$ python3 -q
>>> import numpy as np
>>> np.set_printoptions(precision=4, suppress=True, linewidth=100, legacy="1.25")
>>> data = np.loadtxt("a.csv", delimiter=",")
>>> data
array([[0.3333, 0.3333, 0.    , 0.3333],
       [0.25  , 0.5   , 0.25  , 0.    ],
       [0.    , 0.    , 1.    , 0.    ],
       [0.    , 0.    , 0.    , 1.    ]])
>>> rng = np.random.default_rng(73)
>>> lab = rng.permutation(4)
>>> Y = data[:, lab] * rng.choice([-1, 1], 4)
>>> Y
array([[-0.    , -0.3333, -0.3333,  0.3333],
       [-0.25  , -0.25  , -0.    ,  0.5   ],
       [-1.    , -0.    , -0.    ,  0.    ],
       [-0.    , -0.    , -1.    ,  0.    ]])
>>> Uu, _, vt = np.linalg.svd(data.T @ Y)
>>> np.round(np.linalg.lstsq(data, Y)[0], 4) + 0
array([[ 0., -1.,  0.,  0.],
       [ 0.,  0.,  0.,  1.],
       [-1.,  0.,  0.,  0.],
       [ 0.,  0., -1.,  0.]])
>>> np.linalg.matrix_power(data, 2)
array([[0.1944, 0.2778, 0.0833, 0.4444],
       [0.2083, 0.3333, 0.375 , 0.0833],
       [0.    , 0.    , 1.    , 0.    ],
       [0.    , 0.    , 0.    , 1.    ]])
>>> data @ np.ones(4)
array([1., 1., 1., 1.])
>>> pr = np.eye(4)[3]
>>> for _ in range(7):
...     pr = pr @ data
...     print(pr.round(4))
... 
[0. 0. 0. 1.]
[0. 0. 0. 1.]
[0. 0. 0. 1.]
[0. 0. 0. 1.]
[0. 0. 0. 1.]
[0. 0. 0. 1.]
[0. 0. 0. 1.]
>>> q, R = np.linalg.qr(data)
>>> q
array([[-0.8, -0.6,  0. ,  0. ],
       [-0.6,  0.8,  0. ,  0. ],
       [-0. , -0. ,  1. ,  0. ],
       [-0. , -0. , -0. ,  1. ]])
>>> np.round(q.T @ q, 4) + 0
array([[1., 0., 0., 0.],
       [0., 1., 0., 0.],
       [0., 0., 1., 0.],
       [0., 0., 0., 1.]])
>>> q.shape, R.shape
((4, 4), (4, 4))
>>> np.round(abs(R[0, 0]), 4), round(float(np.linalg.norm(data[:, 0])), 4)
(0.4167, 0.4167)
>>> R
array([[-0.4167, -0.5667, -0.15  , -0.2667],
       [ 0.    ,  0.2   ,  0.2   , -0.2   ],
       [ 0.    ,  0.    ,  1.    ,  0.    ],
       [ 0.    ,  0.    ,  0.    ,  1.    ]])
